>>> import numpy as np
>>> from numpy import linalg as LA
>>> np.set_printoptions(precision=3, suppress=True, linewidth=120)
>>> A = np.array([[0.4, -0.3, -0.6, -0.6, 0.8, -1.3],
...     [0.7, 1.8, -0.1, 1.1, 1.3, 0.8],
...     [-0.1, -1.1, -0.4, -0.2, -1.3, -1.2],
...     [-0.6, 0.7, 0.8, 1.0, 0.8, 1.5],
...     [-1.5, 1.1, -0.1, 0.0, -0.5, 0.5],
...     [-1.5, -1.8, -0.2, -0.4, -0.2, 0.0],
...     [-1.0, -0.5, -1.0, -1.2, 2.1, 1.5]])
>>> rng = np.random.default_rng(393656)
>>> A[1] = A[5] + 0.05 * rng.normal(size=6)
>>> A
array([[ 0.4  , -0.3  , -0.6  , -0.6  ,  0.8  , -1.3  ],
       [-1.509, -1.815, -0.289, -0.399, -0.21 ,  0.049],
       [-0.1  , -1.1  , -0.4  , -0.2  , -1.3  , -1.2  ],
       [-0.6  ,  0.7  ,  0.8  ,  1.   ,  0.8  ,  1.5  ],
       [-1.5  ,  1.1  , -0.1  ,  0.   , -0.5  ,  0.5  ],
       [-1.5  , -1.8  , -0.2  , -0.4  , -0.2  ,  0.   ],
       [-1.   , -0.5  , -1.   , -1.2  ,  2.1  ,  1.5  ]])
>>> x = np.array([5, 4, -7, 4, -9, -1])
>>> target = A @ x
>>> LA.solve(A.T @ A, A.T @ target)
array([ 5.,  4., -7.,  4., -9., -1.])
>>> target = target + 0.05 * rng.normal(size=7)
>>> target
array([ -3.353, -12.498,  10.024, -10.502,   1.621, -13.188, -25.245])
>>> c, *_ = LA.lstsq(A, target)
>>> round(float(LA.norm(target - A @ c)), 3)
0.088
>>> f = np.array([-8, -9, 4])
>>> np.correlate(A[3], A[2], "full")
array([ 0.72, -0.06, -1.75, -2.14, -2.04, -4.07, -3.46, -1.8 , -1.58, -1.73, -0.15])
>>> np.polyval(f, A[3])
array([  6.52,  -6.22,  -8.32, -13.  ,  -8.32, -27.5 ])
>>> np.cross(A[3, :3], A[2, :3])
array([ 0.6 , -0.32,  0.73])
>>> Uu, s, vt = LA.svd(A, full_matrices=False)
>>> np.round(Uu.T @ Uu, 3) + 0
array([[1., 0., 0., 0., 0., 0.],
       [0., 1., 0., 0., 0., 0.],
       [0., 0., 1., 0., 0., 0.],
       [0., 0., 0., 1., 0., 0.],
       [0., 0., 0., 0., 1., 0.],
       [0., 0., 0., 0., 0., 1.]])
>>> round(np.sqrt((s ** 2).sum()), 3), round(LA.norm(A), 3)
(np.float64(6.256), np.float64(6.256))
>>> s
array([3.88 , 3.763, 2.628, 1.529, 0.799, 0.194])
>>> (s > 1e-8).sum()
np.int64(6)
>>> s / s[0]
array([1.   , 0.97 , 0.677, 0.394, 0.206, 0.05 ])
>>> np.round(vt @ vt.T, 3) + 0
array([[1., 0., 0., 0., 0., 0.],
       [0., 1., 0., 0., 0., 0.],
       [0., 0., 1., 0., 0., 0.],
       [0., 0., 0., 1., 0., 0.],
       [0., 0., 0., 0., 1., 0.],
       [0., 0., 0., 0., 0., 1.]])
>>> other = np.c_[A[:, :4] @ np.array([[0, 0, 1, 2], [1, 1, 0, 1], [0, 1, 2, 0], [1, 2, 2, 0]]), np.array([0, 0, -2, -2, -2, -2, -1])]
>>> other
array([[-0.9  , -2.1  , -2.   ,  0.5  ,  0.   ],
       [-2.214, -2.901, -2.884, -4.834,  0.   ],
       [-1.3  , -1.9  , -1.3  , -1.3  , -2.   ],
       [ 1.7  ,  3.5  ,  3.   , -0.5  , -2.   ],
       [ 1.1  ,  1.   , -1.7  , -1.9  , -2.   ],
       [-2.2  , -2.8  , -2.7  , -4.8  , -2.   ],
       [-1.7  , -3.9  , -5.4  , -2.5  , -1.   ]])
>>> LA.norm(LA.qr(A)[0].T @ other, axis=0) ** 2 / ((other ** 2).sum(axis=0) + 1e-12)
array([1.   , 1.   , 1.   , 1.   , 0.774])
>>> other = np.array([[0.0, 0.3, 1.3],
...     [-0.5, 2.0, 0.0],
...     [-0.2, 0.6, -0.9],
...     [-0.7, 0.2, 2.1],
...     [-0.2, -0.1, -0.1],
...     [-0.1, -0.6, -0.3],
...     [-0.6, 0.2, -0.5],
...     [1.1, -1.3, -0.3],
...     [-0.4, -0.4, -0.7],
...     [-0.3, -2.2, 1.5]])
>>> W2 = np.array([[0.8, -1.0, -1.0, -0.5, -0.3, -1.2, -0.4, 0.2, 0.8],
...     [0.8, -1.1, 1.4, 0.2, 1.5, 0.1, -1.1, 1.6, -0.3],
...     [-0.4, -0.3, -0.6, -0.1, -1.3, 2.4, 1.4, -0.2, -0.5]])
>>> W0 = other @ W2
>>> W0
array([[-0.28, -0.72, -0.36, -0.07, -1.24,  3.15,  1.49,  0.22, -0.74],
       [ 1.2 , -1.7 ,  3.3 ,  0.65,  3.15,  0.8 , -2.  ,  3.1 , -1.  ],
       [ 0.68, -0.19,  1.58,  0.31,  2.13, -1.86, -1.84,  1.1 ,  0.11],
       [-1.24, -0.15, -0.28,  0.18, -2.22,  5.9 ,  3.  , -0.24, -1.67],
       [-0.2 ,  0.34,  0.12,  0.09,  0.04, -0.01,  0.05, -0.18, -0.08],
       [-0.44,  0.85, -0.56, -0.04, -0.48, -0.66,  0.28, -0.92,  0.25],
       [-0.12,  0.53,  1.18,  0.39,  1.13, -0.46, -0.68,  0.3 , -0.29],
       [-0.04,  0.42, -2.74, -0.78, -1.89, -2.17,  0.57, -1.8 ,  1.42],
       [-0.36,  1.05,  0.26,  0.19,  0.43, -1.24, -0.38, -0.58,  0.15],
       [-2.6 ,  2.27, -3.68, -0.44, -5.16,  3.74,  4.64, -3.88, -0.33]])
>>> # rows and columns are dependent
>>> t = np.radians(120)
>>> R = np.eye(9)
>>> R[5, 5] = R[4, 4] = np.cos(t)
>>> R[5, 4], R[4, 5] = -np.sin(t), np.sin(t)
>>> R
array([[ 1.   ,  0.   ,  0.   ,  0.   ,  0.   ,  0.   ,  0.   ,  0.   ,  0.   ],
       [ 0.   ,  1.   ,  0.   ,  0.   ,  0.   ,  0.   ,  0.   ,  0.   ,  0.   ],
       [ 0.   ,  0.   ,  1.   ,  0.   ,  0.   ,  0.   ,  0.   ,  0.   ,  0.   ],
       [ 0.   ,  0.   ,  0.   ,  1.   ,  0.   ,  0.   ,  0.   ,  0.   ,  0.   ],
       [ 0.   ,  0.   ,  0.   ,  0.   , -0.5  ,  0.866,  0.   ,  0.   ,  0.   ],
       [ 0.   ,  0.   ,  0.   ,  0.   , -0.866, -0.5  ,  0.   ,  0.   ,  0.   ],
       [ 0.   ,  0.   ,  0.   ,  0.   ,  0.   ,  0.   ,  1.   ,  0.   ,  0.   ],
       [ 0.   ,  0.   ,  0.   ,  0.   ,  0.   ,  0.   ,  0.   ,  1.   ,  0.   ],
       [ 0.   ,  0.   ,  0.   ,  0.   ,  0.   ,  0.   ,  0.   ,  0.   ,  1.   ]])
>>> other = W0 @ R.T
>>> np.abs(other - W0).max(axis=0)
array([ 0.   ,  0.   ,  0.   ,  0.   , 10.979,  6.927,  0.   ,  0.   ,  0.   ])
>>> round(LA.det(R), 3), np.trace(R)
(np.float64(1.0), np.float64(6.0))
>>> round(float(LA.norm(W0, 1)), 3), round(LA.norm(W0, np.inf), 3)
(19.99, np.float64(26.74))
>>> LA.norm(W0, axis=1)
array([ 3.874,  6.389,  3.962,  7.298,  0.47 ,  1.698,  1.991,  4.707,  1.887, 10.147])
>>> round(float(LA.norm(W0[2] - W0[4])), 3)
4.034
>>> LA.norm(W0, axis=0)
array([3.265, 3.319, 6.036, 1.247, 7.268, 8.349, 6.415, 5.525, 2.579])
>>> LA.cond(W0) > 100
np.True_
>>> Uu, s, vt = LA.svd(W0)
>>> np.argmax(s[:-1] / (s[1:] + 1e-6)) + 1
np.int64(3)
>>> other = Uu[:, :3] @ np.diag(s[:3]) @ vt[:3]
>>> round(float(LA.norm(W0 - other) / LA.norm(W0)), 3)
0.0
>>> Uu, s, vt = LA.svd(W0)
>>> evecs = vt[:(s > 1e-8).sum()]
>>> x = W0[1] + 3 * W0[4] + rng.integers(2) * np.eye(9)[2]
>>> x
array([ 0.6 , -0.68,  4.66,  0.92,  3.27,  0.77, -1.85,  2.56, -1.24])
>>> LA.matrix_rank(np.vstack([W0, x]))
np.int64(4)
>>> np.diag(evecs.T @ evecs)
array([0.2  , 0.54 , 0.439, 0.064, 0.345, 0.741, 0.224, 0.309, 0.138])
